>>> import numpy as np
>>> np.set_printoptions(precision=2, suppress=True, linewidth=160, legacy="1.25")
>>> def rd(a):
...     return np.round(a, 2) + 0
... 
>>> E = np.loadtxt("run5.csv", delimiter=",")
>>> E
array([[ 1.,  1.,  1.,  1.,  1.,  1.,  1.,  1.],
       [ 1.,  1.,  1.,  1., -1., -1., -1., -1.],
       [ 1., -1.,  1., -1.,  1., -1.,  1., -1.]])
>>> C2 = E.T @ E
>>> rd(np.linalg.eigvalsh(C2)[::-1])
array([8., 8., 8., 0., 0., 0., 0., 0.])
>>> C2
array([[ 3.,  1.,  3.,  1.,  1., -1.,  1., -1.],
       [ 1.,  3.,  1.,  3., -1.,  1., -1.,  1.],
       [ 3.,  1.,  3.,  1.,  1., -1.,  1., -1.],
       [ 1.,  3.,  1.,  3., -1.,  1., -1.,  1.],
       [ 1., -1.,  1., -1.,  3.,  1.,  3.,  1.],
       [-1.,  1., -1.,  1.,  1.,  3.,  1.,  3.],
       [ 1., -1.,  1., -1.,  3.,  1.,  3.,  1.],
       [-1.,  1., -1.,  1.,  1.,  3.,  1.,  3.]])
>>> np.diag(C2)
array([3., 3., 3., 3., 3., 3., 3., 3.])
>>> rd(np.abs(np.linalg.eigvals(C2)).max())
8.0
>>> rd(np.linalg.det(C2))
0.0
>>> rd(np.linalg.matrix_power(C2, 2))
array([[24.,  8., 24.,  8.,  8., -8.,  8., -8.],
       [ 8., 24.,  8., 24., -8.,  8., -8.,  8.],
       [24.,  8., 24.,  8.,  8., -8.,  8., -8.],
       [ 8., 24.,  8., 24., -8.,  8., -8.,  8.],
       [ 8., -8.,  8., -8., 24.,  8., 24.,  8.],
       [-8.,  8., -8.,  8.,  8., 24.,  8., 24.],
       [ 8., -8.,  8., -8., 24.,  8., 24.,  8.],
       [-8.,  8., -8.,  8.,  8., 24.,  8., 24.]])
>>> E.reshape(2, -1)
array([[ 1.,  1.,  1.,  1.,  1.,  1.,  1.,  1.,  1.,  1.,  1.,  1.],
       [-1., -1., -1., -1.,  1., -1.,  1., -1.,  1., -1.,  1., -1.]])
>>> t3 = E.reshape(3, 2, -1)
>>> np.swapaxes(t3, 1, 2)[2]
array([[ 1.,  1.],
       [-1., -1.],
       [ 1.,  1.],
       [-1., -1.]])
>>> t3[:, 0]
array([[ 1.,  1.,  1.,  1.],
       [ 1.,  1.,  1.,  1.],
       [ 1., -1.,  1., -1.]])
>>> A2 = E / np.sqrt((E ** 2).mean(axis=1, keepdims=True))
>>> A2[2]
array([ 1., -1.,  1., -1.,  1., -1.,  1., -1.])
>>> np.linalg.matrix_rank(E - E.mean(axis=1, keepdims=True))
2
>>> feats = np.loadtxt("data.csv", delimiter=",")
>>> feats
array([[ 0.,  0.],
       [ 0.,  0.],
       [ 0., -1.],
       [ 0.,  0.],
       [-3.,  1.]])
>>> vec = np.array([0, -3])
>>> rhs = feats @ vec
>>> rhs
array([ 0.,  0.,  3.,  0., -3.])
>>> rng = np.random.default_rng(5085)
>>> rhs = rhs + 0.3 * rng.normal(size=5)
>>> rd(rhs)
array([-0.44,  0.23,  2.97, -0.02, -3.03])
>>> c, *_ = np.linalg.lstsq(feats, rhs)
>>> [round(float(np.linalg.norm(np.linalg.solve(feats.T @ feats + lam * np.eye(2), feats.T @ rhs))), 2) for lam in (0, 1, 10, 100)]
[2.97, 1.62, 0.57, 0.1]
>>> c.round()
array([ 0., -3.])
>>> C2 = feats.T @ feats
>>> np.diag(C2)
array([9., 2.])
>>> np.linalg.matrix_rank(C2)
2
>>> np.trace(C2), (feats ** 2).sum()
(11.0, 11.0)
>>> np.allclose(C2, C2.T)
True
>>> F = np.array([[0.0, 0.0, 0.0, 0.0, 0.0],
...     [0.0, 0.0, 0.0, 0.0, 2.0],
...     [0.0, 0.0, 0.0, 0.0, 1.0],
...     [0.0, 0.0, 0.0, 0.0, 0.0],
...     [0.0, 2.0, 1.0, 0.0, 0.0]])
>>> U, s, Vt = np.linalg.svd(F)
>>> np.argmax(s[:-1] / (s[1:] + 1e-6)) + 1
2
>>> A2 = U[:, :2] @ np.diag(s[:2]) @ Vt[:2]
>>> A2
array([[0., 0., 0., 0., 0.],
       [0., 0., 0., 0., 2.],
       [0., 0., 0., 0., 1.],
       [0., 0., 0., 0., 0.],
       [0., 2., 1., 0., 0.]])
>>> np.abs(F - A2).max()
0.0
>>> np.linalg.matrix_rank(A2)
2
>>> np.linalg.matrix_rank(F, rtol=0.05)
2
>>> data = np.abs(np.array([[1, 1, 0], [-2, -3, -3], [-1, 3, 0]])) + np.eye(3)
>>> data = data / data.sum(axis=1, keepdims=True)
>>> rd(data)
array([[0.67, 0.33, 0.  ],
       [0.22, 0.44, 0.33],
       [0.2 , 0.6 , 0.2 ]])
>>> rd(np.linalg.norm(E) ** 2 / np.linalg.norm(E, 2) ** 2)
3.0
>>> np.linalg.norm(E, axis=1).argmax()
0
>>> rd(np.linalg.norm(E, 1)), rd(np.linalg.norm(E, np.inf))
(3.0, 8.0)
>>> E[0] @ E[1]
0.0
>>> rd(np.linalg.norm(E, "nuc"))
8.49
>>> idx = rng.permutation(3)
>>> idx
array([2, 1, 0])
>>> A2 = data[idx][:, idx]
>>> rd(np.sort(np.abs(np.linalg.eigvals(A2))))
array([0.15, 0.46, 1.  ])
>>> rd(np.linalg.det(A2)), rd(np.linalg.det(data[idx]))
(-0.07, 0.07)
>>> rd(np.trace(A2))
1.31
>>> vec = np.array([-1, 0, -2])
>>> rhs = data @ vec
>>> c, lr = np.zeros(3), 1 / np.linalg.norm(data, 2) ** 2
>>> for i in range(4):
...     c -= lr * data.T @ (data @ c - rhs)
...     if i % 1 == 0: print(i, round(np.linalg.norm(data @ c - rhs), 2))
... 
0 0.27
1 0.26
2 0.26
3 0.25
>>> rd(c)
array([-0.63, -0.86, -0.49])
